$ python -q
>>> import numpy as np
>>> import numpy.linalg as la
>>> np.set_printoptions(suppress=True, linewidth=120)
>>> arr = np.loadtxt("dump.csv", delimiter=",")
>>> arr
array([[ 3.,  2., -1., -3.],
       [-2.,  0., -1.,  1.],
       [-2.,  0., -1.,  1.]])
>>> # rows and columns are dependent
>>> [round(float(x), 1) for x in la.svd(arr, compute_uv=False)[:3]]
[5.5, 2.2, 0.0]
>>> la.matrix_rank(arr, rtol=0.1)
np.int64(2)
>>> np.allclose(arr[:-1].T @ la.lstsq(arr[:-1].T, arr[-1])[0], arr[-1])
True
>>> round(np.trace(la.pinv(arr) @ arr), 1)
np.float64(2.0)
>>> gram = arr.T @ arr
>>> np.round(la.eigvalsh(gram)[::-1], 1) + 0
array([30.1,  4.9,  0. ,  0. ])
>>> gram
array([[ 17.,   6.,   1., -13.],
       [  6.,   4.,  -2.,  -6.],
       [  1.,  -2.,   3.,   1.],
       [-13.,  -6.,   1.,  11.]])
>>> (arr @ arr.T).shape
(3, 3)
>>> left, s, Vh = la.svd(arr)
>>> s.round(1) + 0
array([5.5, 2.2, 0. ])
>>> Y = left[:, :2] @ np.diag(s[:2]) @ Vh[:2]
>>> np.round(np.abs(arr - Y).max(), 1)
np.float64(0.0)
>>> la.matrix_rank(Y)
np.int64(2)
>>> Y.round(1) + 0
array([[ 3.,  2., -1., -3.],
       [-2.,  0., -1.,  1.],
       [-2.,  0., -1.,  1.]])
>>> def softmax(z):
...     e = np.exp(z - z.max(axis=-1, keepdims=True))
...     return e / e.sum(axis=-1, keepdims=True)
... 
>>> np.round(softmax(arr[0]), 1) + 0
array([0.7, 0.3, 0. , 0. ])
>>> print(softmax(arr).sum(axis=1))
[1. 1. 1.]
>>> print(np.round(softmax(arr[0] + 5), 1) + 0)
[0.7 0.3 0.  0. ]
>>> np.round(softmax(10 * arr[0]), 1) + 0
array([1., 0., 0., 0.])
>>> att = arr @ arr.T / np.sqrt(4)
>>> softmax(att).round(6).argmax(axis=1)
array([0, 1, 1])
>>> np.round(softmax(att), 1) + 0
array([[1. , 0. , 0. ],
       [0. , 0.5, 0.5],
       [0. , 0.5, 0.5]])
>>> print(np.round(softmax(att)[0] @ arr, 1))
[ 3.  2. -1. -3.]
>>> mat, _ = la.qr(np.array([[-0.3, 2.1], [-0.5, 0.6]]))
>>> print(mat.round(1))
[[-0.5 -0.9]
 [-0.9  0.5]]
>>> np.all(la.eigvalsh(mat) > 0)
np.False_
>>> vec = np.array([2, 5])
>>> y = mat @ vec
>>> b, lr = np.zeros(2), 1 / la.norm(mat, 2) ** 2
>>> for i in range(10):
...     b -= lr * mat.T @ (mat @ b - y)
...     if i % 2 == 0: print(i, round(la.norm(mat @ b - y), 1))
... 
0 0.0
2 0.0
4 0.0
6 0.0
8 0.0
>>> round(la.cond(mat), 1)
np.float64(1.0)
>>> Y = np.array([[2, 0, 2], [3, 1, 2]])
>>> np.round(np.einsum("ik,kj->ij", mat, Y), 1)
array([[-3.6, -0.9, -2.7],
       [-0.2,  0.5, -0.7]])
>>> Y @ mat
Traceback (most recent call last):
  File "<python-input-39>", line 1, in <module>
    Y @ mat
    ~~^~~~~
ValueError: matmul: Input operand 1 has a mismatch in its core dimension 0, with gufunc signature (n?,k),(k,m?)->(n?,m?) (size 2 is different from 3)
>>> np.round(mat @ Y, 1)
array([[-3.6, -0.9, -2.7],
       [-0.2,  0.5, -0.7]])
>>> r0, v = arr[1], arr[0]
>>> r0 @ v
np.float64(-8.0)
>>> p = (r0 @ v) / (r0 @ r0) * r0
>>> np.round(v - p, 1)
array([ 0.3,  2. , -2.3, -1.7])
>>> np.outer(r0, v)
array([[-6., -4.,  2.,  6.],
       [ 0.,  0., -0., -0.],
       [-3., -2.,  1.,  3.],
       [ 3.,  2., -1., -3.]])
>>> J = np.array([[0, 0, -2, -1], [-2, -1, -1, 0], [-1, -1, -1, -2], [1, -1, 1, -2]])
>>> J[-1] = J[0] + 3 * J[1]
>>> print(J)
[[ 0  0 -2 -1]
 [-2 -1 -1  0]
 [-1 -1 -1 -2]
 [-6 -3 -5 -1]]
>>> # row 3 is much longer than the rest
>>> rng = np.random.default_rng(258)
>>> Y = J + rng.integers(-2, 3, (4, 3)) @ rng.integers(-2, 3, (3, 4))
>>> Y
array([[  1,   1,  -5,  -7],
       [ -6,  -3,   2,   2],
       [  2,   1,  -6, -10],
       [ -4,  -1,  -9,  -9]])
>>> la.matrix_rank(Y - J, tol=1e-8)
np.int64(3)
>>> np.abs(Y - J).sum(axis=1)
array([11, 11, 18, 16])
>>> [round(float(x), 1) for x in la.svd(J, compute_uv=False)[:3]]
[9.1, 2.2, 1.4]
>>> la.cond(J) > 100
np.True_
>>> gram = J.T @ J
>>> (J @ J.T).shape
(4, 4)
>>> print(np.round(la.eigvalsh(gram)[::-1], 1) + 0)
[82.2  5.   1.9  0. ]
>>> feats = np.array([[-2, -1, 0], [1, 2, 3], [4, 5, 6], [7, 8, 9]])
>>> T = np.stack([feats, 3 * feats, feats[::-1]])
>>> la.matrix_rank(T)
array([2, 2, 2])
>>> m1 = np.array([[-3, -2, 0, 0], [-1, 2, 0, 0], [0, 0, 3, -1], [0, 0, 3, 3]])
>>> # 2 blocks once reordered
>>> vec = np.array([0, 2, 2, 5])
>>> a = np.maximum(m1 @ vec, 0)
>>> a
array([ 0,  4,  1, 21])
>>> np.round(np.tanh(m1 @ vec), 1)
array([-1. ,  1. ,  0.8,  1. ])
>>> Y = m1[0, 0] * m1[1:] - np.outer(m1[1:, 0], m1[0])
>>> Y
array([[ 0, -8,  0,  0],
       [ 0,  0, -9,  3],
       [ 0,  0, -9, -9]])
>>> np.round(m1[:, 0] / m1[0, 0], 1)
array([ 1. ,  0.3, -0. , -0. ])
>>> np.flatnonzero(~Y.round(6).any(axis=1))
array([], dtype=int64)
>>> la.matrix_rank(Y), la.matrix_rank(m1)
(np.int64(3), np.int64(4))
>>> round(float(la.det(m1)), 1)
-96.0
>>> print(np.round(np.sort(np.abs(la.eigvals(m1))), 1))
[2.4 3.4 3.5 3.5]
>>> print((m1 - m1.T) / 2)
[[ 0.  -0.5  0.   0. ]
 [ 0.5  0.   0.   0. ]
 [ 0.   0.   0.  -2. ]
 [ 0.   0.   2.   0. ]]
>>> print(np.unique(feats.round(6), axis=0).shape)
(4, 3)
>>> la.lstsq(feats[:-1].T, feats[-1])[2]
np.int32(2)
>>> np.flatnonzero(la.matrix_power((m1 != 0) + (m1.T != 0) + np.eye(4), 4)[2])
array([2, 3])
>>> np.round(np.sort(la.eigvals(m1).real), 1)
array([-3.4,  2.4,  3. ,  3. ])
>>> np.round(la.det(m1), 1)
np.float64(-96.0)
>>> (m1 != 0).astype(int)
array([[1, 1, 0, 0],
       [1, 1, 0, 0],
       [0, 0, 1, 1],
       [0, 0, 1, 1]])
>>> A = np.load("run7.npy")
>>> A
array([[2, 2, 0],
       [2, 4, 0],
       [0, 0, 2]])
>>> A @ A
array([[ 8, 12,  0],
       [12, 20,  0],
       [ 0,  0,  4]])
>>> round(np.abs(la.eigvals(A)).max(), 1)
np.float64(5.2)
>>> print((A + A.T) / 2)
[[2. 2. 0.]
 [2. 4. 0.]
 [0. 0. 2.]]
>>> np.trace(A)
np.int64(8)
>>> np.allclose(A @ A.T, A.T @ A)
True
>>> assert A == A.T
Traceback (most recent call last):
  File "<python-input-90>", line 1, in <module>
    assert A == A.T
           ^^^^^^^^
ValueError: The truth value of an array with more than one element is ambiguous. Use a.any() or a.all()
>>> np.round(np.sort(np.abs(la.eigvals(A))), 1)
array([0.8, 2. , 5.2])
>>> vals, vecs = la.eigh(A)
>>> print(np.abs(vecs[:, -1]).round(6).argmax())
1
>>> np.round(la.eigvalsh(A + -3 * np.eye(3)), 1)
array([-2.2, -1. ,  2.2])
>>> E = np.array([[6, -7, -2, -3],
...     [-7, 12, -7, -14],
...     [-2, -7, -8, 14],
...     [-3, -14, 14, 12]])
>>> # symmetric
>>> np.all(la.eigvalsh(E) > 0)
np.False_
>>> [round(float(la.det(E[:i, :i])), 2) + 0 for i in range(1, 5)]
[6.0, 23.0, -722.0, 29937.0]
>>> print(round(la.eigvalsh(E).min(), 1))
-15.2
